% python3 -q
>>> import numpy as np
>>> np.set_printoptions(precision=1, suppress=True, linewidth=100)
>>> def tidy(a):
...     return np.round(a, 1) + 0
... 
>>> M = np.load("block13.npy")
>>> print(tidy(M))
[[ -5.8   5.3   1.5  -0.3]
 [ -4.7  -3.3   7.6  -6.4]
 [ -4.1  -2.6   7.3  -6.5]
 [ -7.7  -4.6   7.5  -4.3]
 [ -6.   -1.4   5.9  -4. ]
 [ -3.9  -4.    8.3  -7.5]
 [ -3.5   0.8   5.3  -5.1]
 [ -4.5  -5.2   9.   -7.7]
 [ -9.6  -4.4   6.7  -2.5]
 [ -2.3   2.4   4.7  -5.3]
 [ -0.4   1.6   5.8  -7.5]
 [ -8.4  -7.4   9.2  -5.4]
 [ -7.8  -7.    9.   -5.6]
 [  0.9  -4.4  10.2 -12.2]
 [ -6.2  -5.3   8.5  -6.2]
 [ -8.    4.4   1.4   1.1]
 [  0.2   2.7   5.3  -7.3]
 [ -8.5  -2.4   5.7  -2.3]
 [ -1.5   2.    5.2  -6.2]
 [ -4.6  -5.    8.8  -7.4]]
>>> print(np.linalg.cond(M) > 100)
True
>>> print(np.argsort(-np.linalg.norm(M, axis=0).round(6), kind="stable")[:3])
[2 3 0]
>>> Xs = M - M.mean(axis=0)
>>> U, s, Vt = np.linalg.svd(Xs, full_matrices=False)
>>> print(tidy((s ** 2).sum() ** 2 / (s ** 4).sum()))
1.9
>>> print(tidy(Vt[0] * np.sign(Vt[0, np.abs(Vt[0]).argmax()])))
[ 0.   0.8 -0.5  0.4]
>>> print(tidy(s))
[20.9 17.1  0.   0. ]
>>> dist = np.linalg.norm(M[:, None] - M[None], axis=-1)
>>> print(tidy(dist[13]))
[18.8  8.6  8.3 12.  11.9  7.  11.   7.2 14.7 11.6  8.9 11.9 11.3  0.   9.5 20.3 10.  14.5 10.4
  7.5]
>>> print(tidy(dist[:5, :5]))
[[ 0.  12.2 11.7 12.3  8.8]
 [12.2  0.   1.   3.8  3.7]
 [11.7  1.   0.   4.6  3.6]
 [12.3  3.8  4.6  0.   3.9]
 [ 8.8  3.7  3.6  3.9  0. ]]
>>> print(np.linalg.matrix_rank(dist ** 2))
4
>>> print(np.unravel_index(dist.round(6).argmax(), dist.shape))
(np.int64(13), np.int64(15))
>>> A = np.loadtxt("m.csv", delimiter=",")
>>> print(tidy(A))
[[0.  0.  0.  0.  0.  0.  0.  0.  0.  0.  0.  0.  0.  0.  0.  0. ]
 [0.  0.2 0.2 0.1 0.  0.  0.2 0.2 0.1 0.  0.1 0.  0.  0.  0.  0. ]
 [0.  0.2 0.2 0.1 0.  0.  0.2 0.2 0.1 0.  0.1 0.  0.  0.  0.  0. ]
 [0.  0.1 0.1 0.1 0.  0.  0.1 0.1 0.1 0.  0.1 0.  0.  0.  0.  0. ]
 [0.  0.  0.  0.  0.  0.  0.  0.  0.  0.  0.  0.  0.  0.  0.  0. ]
 [0.  0.  0.  0.  0.  0.  0.  0.  0.  0.  0.  0.  0.  0.  0.  0. ]
 [0.  0.2 0.2 0.1 0.  0.  0.2 0.2 0.1 0.  0.1 0.  0.  0.  0.  0. ]
 [0.  0.2 0.2 0.1 0.  0.  0.2 0.2 0.1 0.  0.1 0.  0.  0.  0.  0. ]
 [0.  0.1 0.1 0.1 0.  0.  0.1 0.1 0.1 0.  0.1 0.  0.  0.  0.  0. ]
 [0.  0.  0.  0.  0.  0.  0.  0.  0.  0.  0.  0.  0.  0.  0.  0. ]
 [0.  0.1 0.1 0.1 0.  0.  0.1 0.1 0.1 0.  0.1 0.  0.  0.  0.  0. ]
 [0.  0.  0.  0.  0.  0.  0.  0.  0.  0.  0.  0.  0.  0.  0.  0. ]
 [0.  0.  0.  0.  0.  0.  0.  0.  0.  0.  0.  0.  0.  0.  0.  0. ]
 [0.  0.  0.  0.  0.  0.  0.  0.  0.  0.  0.  0.  0.  0.  0.  0. ]
 [0.  0.  0.  0.  0.  0.  0.  0.  0.  0.  0.  0.  0.  0.  0.  0. ]
 [0.  0.  0.  0.  0.  0.  0.  0.  0.  0.  0.  0.  0.  0.  0.  0. ]]
>>> f = np.array([0, 0, 2])
>>> print(tidy(np.cross(A[10, :3], A[11, :3])))
[0. 0. 0.]
>>> print(np.polyval(f, A[10]))
[2. 2. 2. 2. 2. 2. 2. 2. 2. 2. 2. 2. 2. 2. 2. 2.]
>>> print(tidy(np.correlate(A[10], A[11], "full")))
[0. 0. 0. 0. 0. 0. 0. 0. 0. 0. 0. 0. 0. 0. 0. 0. 0. 0. 0. 0. 0. 0. 0. 0. 0. 0. 0. 0. 0. 0. 0.]
>>> out = A / np.sqrt((A ** 2).mean(axis=1, keepdims=True))
>>> print(tidy(out[6]))
[0.3 1.7 1.7 1.  0.3 0.3 1.7 1.7 1.  0.3 1.  0.3 0.3 0.3 0.3 0.3]
>>> print(np.allclose(A, A.T))
True
>>> print(np.trace(A))
1.0
>>> print(np.allclose(A @ A.T, A.T @ A))
True
>>> print(tidy(np.trace(np.linalg.pinv(A) @ A)))
1.0
>>> data = np.load("arr.npy")
>>> print(data)
[[-1.8  1.6  0.3  0.8  0.3 -1.3  0.2  1.8  0.2 -0.5 -0.7  0.9 -2.2]
 [-1.1  1.2  0.5 -0.8 -0.7  0.6 -1.   0.9 -1.9  1.3  0.2 -1.5 -0.4]
 [-2.   0.   1.4  0.4  0.1 -0.4  1.4 -0.8 -2.3 -0.1 -1.5 -0.1  0.3]
 [ 1.4 -1.5  0.2  0.2  0.7  0.   1.8 -1.9  1.3 -0.8 -0.1  1.6  1. ]
 [-1.3  0.   0.2  0.4  0.2 -1.  -0.6  1.1 -0.7 -0.3 -1.4 -0.4 -0.6]
 [ 2.4 -0.1 -1.6 -0.1  0.1  1.5 -0.1 -1.2  1.8  0.8  2.6  0.3  0.7]
 [-0.2  0.3  0.1 -0.5  0.1  0.5  0.1 -0.4 -1.4  0.9  0.7 -0.6  0.8]
 [ 0.   0.  -0.9  0.1 -0.3 -0.2 -0.2  0.9  0.3  0.2 -0.3 -0.1 -0.9]
 [ 0.2  0.6 -0.5  0.6  1.5  0.8  0.9 -1.2 -0.2 -0.3  0.8  1.6 -0.1]
 [ 1.5  0.9 -1.  -1.3 -1.   1.8 -2.3  0.8  0.5  1.2  2.2 -1.7  0.2]
 [ 1.3  2.  -0.9 -1.5 -0.3  2.2 -3.5  1.1 -0.4  1.2  3.4 -2.  -0.5]
 [ 0.2  0.1 -0.2 -0.4 -0.2  0.5 -0.4 -0.1 -0.6  0.7  0.5 -0.7  0.6]
 [ 1.4  1.9 -0.7 -1.   0.   1.8 -1.1 -0.1 -0.2  1.4  3.5 -0.4  0.3]
 [ 1.4 -2.1 -1.6 -0.1  0.6  0.8  0.5 -1.1  0.1 -0.3 -0.1  0.1  0.5]
 [ 0.1 -0.3  0.2  0.5  0.6  0.1  3.  -2.2 -0.5 -0.1 -0.7  2.3  1.8]
 [ 0.2  0.7 -0.2 -1.4 -0.7  0.4 -2.8  2.   0.4  0.4  0.8 -2.  -0.3]
 [ 0.8 -1.2  0.1  1.6  0.1 -1.1  2.5 -1.5  2.6 -1.2 -1.3  2.3  0.6]
 [-1.2 -0.4  0.7  0.8  1.2 -0.9  1.1 -0.5 -0.6 -1.5 -1.3  1.5 -0.8]
 [-0.9  0.   1.  -0.3 -0.8 -0.3 -0.4  0.4 -1.   0.1 -0.8 -1.   0.2]
 [-1.3  1.2  0.5  0.1  0.1 -0.8  0.2  1.2 -1.1  0.4 -0.2  0.2 -1.1]
 [ 2.8  0.5  0.2 -1.4 -2.8  1.1 -1.7  0.3  2.4  1.6  2.  -1.5  1.9]
 [-1.4 -0.2  0.3 -0.1  0.6 -0.5  1.2  0.  -2.   0.5 -1.   0.2 -1. ]
 [-1.3 -1.9  1.5  1.1  0.7 -0.6  2.6 -2.5 -1.6 -0.9 -2.2  0.9  1.3]
 [-0.5 -0.1  0.6 -0.1  0.2 -0.1  0.3 -0.2 -0.6  0.  -0.1  0.1 -0.1]
 [ 1.6 -1.5 -0.8 -0.8 -0.1  0.8 -1.2 -0.2  1.3 -0.5  0.3 -0.6  0.5]
 [-0.2 -0.9  0.6  0.8 -0.1 -0.6  0.7 -0.8  0.6 -0.8 -1.1  0.2  0.9]
 [-1.9 -1.7  1.7  0.9  0.9 -1.3  2.3 -1.3 -1.7 -1.4 -3.   1.   0.3]
 [ 1.6  1.1 -1.2 -0.3  0.4  1.4  0.  -0.6  1.3  0.9  2.7  0.7  0.4]
 [ 1.   0.4 -1.4  0.1  0.7  1.1  0.7 -0.8 -0.5  0.9  1.6  0.7 -0.7]
 [-0.4  0.9  0.2 -1.4 -1.3  0.6 -3.1  2.  -0.9  1.1  0.7 -3.1 -0.1]
 [ 0.5 -0.8 -0.3 -0.2  0.   1.1 -1.5 -0.8 -0.9  0.4  0.3 -1.8  1.2]
 [-1.3 -0.5  1.3 -0.3 -1.3 -1.  -0.5  0.9 -0.7 -0.3 -1.7 -1.3 -0.4]
 [-0.4 -0.8 -0.5  0.9 -0.4 -1.1  0.1  0.8  0.3 -0.6 -2.   0.  -1.1]
 [-3.7 -1.3  2.6  0.8  0.8 -1.4  1.4 -1.  -4.  -1.3 -4.  -0.4  0.4]
 [ 0.2  1.3 -0.7 -0.7  0.6  1.4 -2.1  0.5 -0.8  0.6  2.1 -1.  -0.1]
 [-1.5  0.8  1.   0.6  1.2 -1.2  1.8  0.1 -0.5 -0.6 -0.6  2.  -1.1]
 [-1.2  0.5  1.3  0.3  0.  -0.4  0.5 -0.3 -1.4  0.1 -0.7 -0.1  0.9]
 [ 0.2 -0.8  0.5  0.   0.9  0.3  0.5 -1.4 -0.2 -0.6  0.   0.4  0.9]
 [ 0.4 -0.3 -0.5 -0.5  0.4  0.9 -1.1 -0.1 -0.3 -0.1  0.8 -0.7  0.3]]
>>> W2 = data[[28, 17]].astype(float)
>>> for _ in range(6):
...     z = np.linalg.norm(data[:, None] - W2, axis=-1).argmin(axis=1)
...     W2 = np.array([data[z == j].mean(axis=0) for j in range(2)])
... 
>>> print(z)
[1 0 1 1 1 0 0 0 1 0 0 0 0 0 1 0 1 1 1 1 0 1 1 1 0 1 1 0 0 0 0 1 1 1 0 1 1 1 0]
>>> print(tidy(W2[1] - W2[0]))
[-1.7 -0.7  1.3  1.2  0.6 -1.6  2.2 -0.6 -0.7 -1.2 -2.5  1.4 -0.2]
>>> print(np.abs(W2[1] - W2[0]).argmax())
10
